% python3 -q
>>> import numpy as np
>>> np.set_printoptions(precision=2, suppress=True, linewidth=100)
>>> def rnd(a):
...     return np.round(a, 2) + 0
... 
>>> m1 = np.load("sample8.npy")
>>> rnd(m1)
array([[-0.07,  0.11,  0.08,  0.43, -0.2 , -0.19, -0.24,  0.27,  0.26,  0.07,  0.46,  0.26,  0.48],
       [ 0.07, -0.07, -0.07,  0.18, -0.15, -0.18,  0.26, -0.02,  0.52, -0.58,  0.04, -0.46, -0.09],
       [ 0.03,  0.29, -0.1 , -0.16,  0.18, -0.4 ,  0.44,  0.16, -0.17,  0.3 , -0.02, -0.4 ,  0.43],
       [-0.45, -0.13,  0.43, -0.18,  0.26, -0.29, -0.38, -0.34,  0.26,  0.12, -0.08, -0.23,  0.09],
       [ 0.21, -0.34,  0.31,  0.46, -0.22, -0.36,  0.11,  0.12, -0.07,  0.29, -0.47,  0.02, -0.16],
       [-0.17,  0.14,  0.35, -0.32, -0.19, -0.44,  0.15,  0.16, -0.3 , -0.45,  0.08,  0.35, -0.14],
       [-0.58, -0.01, -0.59,  0.2 , -0.29, -0.27, -0.06, -0.18, -0.21,  0.07, -0.03, -0.03, -0.17],
       [-0.21,  0.44,  0.29,  0.27, -0.02,  0.19,  0.51, -0.42,  0.16,  0.19,  0.09,  0.18, -0.18],
       [-0.52, -0.14,  0.01, -0.06,  0.19,  0.24,  0.24,  0.65,  0.28,  0.08, -0.18,  0.09, -0.09],
       [-0.1 ,  0.25, -0.01,  0.02, -0.22,  0.21, -0.08, -0.11,  0.02, -0.28, -0.67,  0.12,  0.53],
       [ 0.17,  0.63, -0.15,  0.06,  0.24, -0.26, -0.35,  0.2 ,  0.24,  0.04, -0.24,  0.06, -0.38],
       [-0.17,  0.2 ,  0.28,  0.42,  0.13,  0.25, -0.19,  0.2 , -0.5 , -0.22,  0.08, -0.46, -0.07],
       [ 0.  , -0.2 , -0.17,  0.34,  0.71, -0.18,  0.14, -0.16, -0.11, -0.3 , -0.05,  0.33,  0.14]])
>>> # orthonormal columns
>>> rnd(m1[1] @ m1[10])
np.float64(0.0)
>>> rnd(np.linalg.norm(m1, axis=0))
array([1., 1., 1., 1., 1., 1., 1., 1., 1., 1., 1., 1., 1.])
>>> r0 = np.array([-1, -3, 0])
>>> rnd(np.correlate(m1[1], m1[0], "full"))
array([ 0.03, -0.02, -0.02,  0.04, -0.05, -0.05, -0.04, -0.01,  0.38, -0.21,  0.12, -0.37,  0.  ,
       -0.31, -0.46,  0.  , -0.15,  0.46, -0.13,  0.14, -0.28, -0.03, -0.06,  0.02,  0.01])
>>> rnd(np.polyval(r0, m1[1]))
array([-0.21,  0.21,  0.22, -0.56,  0.44,  0.51, -0.85,  0.06, -1.81,  1.41, -0.14,  1.17,  0.26])
